$ ipython --no-banner

In [1]: import numpy as np

In [2]: np.set_printoptions(precision=2, suppress=True, linewidth=120, floatmode="fixed")

In [3]: arr = np.load("x.npy")

In [4]: arr
Out[4]: 
array([[ 3.00,  0.00,  0.00],
       [ 0.00, -3.00,  2.00],
       [ 0.00, -3.00, -2.00]])

In [5]: arr @ arr.T
Out[5]: 
array([[ 9.00,  0.00,  0.00],
       [ 0.00, 13.00,  5.00],
       [ 0.00,  5.00, 13.00]])

In [6]: arr[:, 2] @ arr[:, 1]
Out[6]: np.float64(0.0)

In [7]: np.linalg.svd(arr, compute_uv=False)
Out[7]: array([4.24, 3.00, 2.83])

In [8]: M = np.array([[-1.4, 1.7, -0.1],
   ...:     [-1.0, 0.2, 0.0],
   ...:     [1.2, -1.6, 0.5],
   ...:     [0.7, 1.3, -0.6],
   ...:     [-1.5, 1.2, -0.8],
   ...:     [-0.9, -0.8, 1.6],
   ...:     [1.7, -0.2, -0.3],
   ...:     [0.6, 0.3, -0.1],
   ...:     [-0.1, -0.9, -1.4]])

In [9]: O, V = np.linalg.qr(M[:, :2])[0], np.linalg.qr(M[:, 2:])[0]

In [10]: s = np.linalg.svd(O.T @ V, compute_uv=False)

In [11]: round(float(np.linalg.norm(O @ O.T - V @ V.T, 2)), 2)
Out[11]: 1.0

In [12]: A2 = np.c_[M[:, :1] @ np.array([[-2]]), np.array([-2, -2, -2, -1, 0, -1, 1, 2, -2])]

In [13]: A2
Out[13]: 
array([[ 2.80, -2.00],
       [ 2.00, -2.00],
       [-2.40, -2.00],
       [-1.40, -1.00],
       [ 3.00,  0.00],
       [ 1.80, -1.00],
       [-3.40,  1.00],
       [-1.20,  2.00],
       [ 0.20, -2.00]])

In [14]: np.linalg.matrix_rank(A2)
Out[14]: np.int64(2)

In [15]: np.round(np.linalg.norm(A2 - M @ np.linalg.lstsq(M, A2)[0], axis=0), 2) + 0
Out[15]: array([0.00, 4.23])

In [16]: np.linalg.norm(np.linalg.qr(M)[0].T @ A2, axis=0) ** 2 / ((A2 ** 2).sum(axis=0) + 1e-12)
Out[16]: array([1.00, 0.22])

In [17]: x = np.array([2, 1])

In [18]: target = A2 @ x

In [19]: np.linalg.lstsq(A2, target)[0]
Out[19]: array([2.00, 1.00])

In [20]: target
Out[20]: array([ 3.60,  2.00, -6.80, -3.80,  6.00,  2.60, -5.80, -0.40, -1.60])

In [21]: np.round(np.linalg.pinv(A2) @ A2, 2) + 0
Out[21]: 
array([[1.00, 0.00],
       [0.00, 1.00]])

In [22]: try:
    ...:     np.linalg.solve(A2, target)
    ...: except np.linalg.LinAlgError as e:
    ...:     print(e)
    ...: 
Last 2 dimensions of the array must be square

In [23]: rng = np.random.default_rng(8540)

In [24]: target = target + 0.02 * rng.normal(size=9)

In [25]: target
Out[25]: array([ 3.61,  2.01, -6.79, -3.77,  6.00,  2.59, -5.83, -0.36, -1.55])

In [26]: b, *_ = np.linalg.lstsq(A2, target)

In [27]: b
Out[27]: array([2.00, 0.99])

In [28]: [round(float(np.linalg.norm(np.linalg.solve(A2.T @ A2 + lam * np.eye(2), A2.T @ target))), 2) for lam in (0, 1, 10, 100)]
Out[28]: [2.23, 2.15, 1.63, 0.55]

In [29]: np.round(A2.T @ (target - A2 @ b), 2) + 0
Out[29]: array([0.00, 0.00])

In [30]: A = np.load("dump.npy")

In [31]: A
Out[31]: 
array([[ 1,  2,  1,  0,  0,  1],
       [ 2,  2,  0,  2,  2,  0],
       [ 2,  2,  0,  0,  1,  1],
       [11, 12,  1, 10, 10,  1]])

In [32]: th = np.radians(120)

In [33]: r_ = np.eye(6)

In [34]: r_[0, 0] = r_[1, 1] = np.cos(th)

In [35]: r_[0, 1], r_[1, 0] = -np.sin(th), np.sin(th)

In [36]: r_
Out[36]: 
array([[-0.50, -0.87,  0.00,  0.00,  0.00,  0.00],
       [ 0.87, -0.50,  0.00,  0.00,  0.00,  0.00],
       [ 0.00,  0.00,  1.00,  0.00,  0.00,  0.00],
       [ 0.00,  0.00,  0.00,  1.00,  0.00,  0.00],
       [ 0.00,  0.00,  0.00,  0.00,  1.00,  0.00],
       [ 0.00,  0.00,  0.00,  0.00,  0.00,  1.00]])

In [37]: A2 = A @ r_.T

In [38]: round(np.linalg.det(r_), 2), round(np.trace(r_), 2)
Out[38]: (np.float64(1.0), np.float64(3.0))

In [39]: A2
Out[39]: 
array([[ -2.23,  -0.13,   1.00,   0.00,   0.00,   1.00],
       [ -2.73,   0.73,   0.00,   2.00,   2.00,   0.00],
       [ -2.73,   0.73,   0.00,   0.00,   1.00,   1.00],
       [-15.89,   3.53,   1.00,  10.00,  10.00,   1.00]])

In [40]: np.allclose(np.linalg.norm(A, axis=1), np.linalg.norm(A2, axis=1))
Out[40]: True
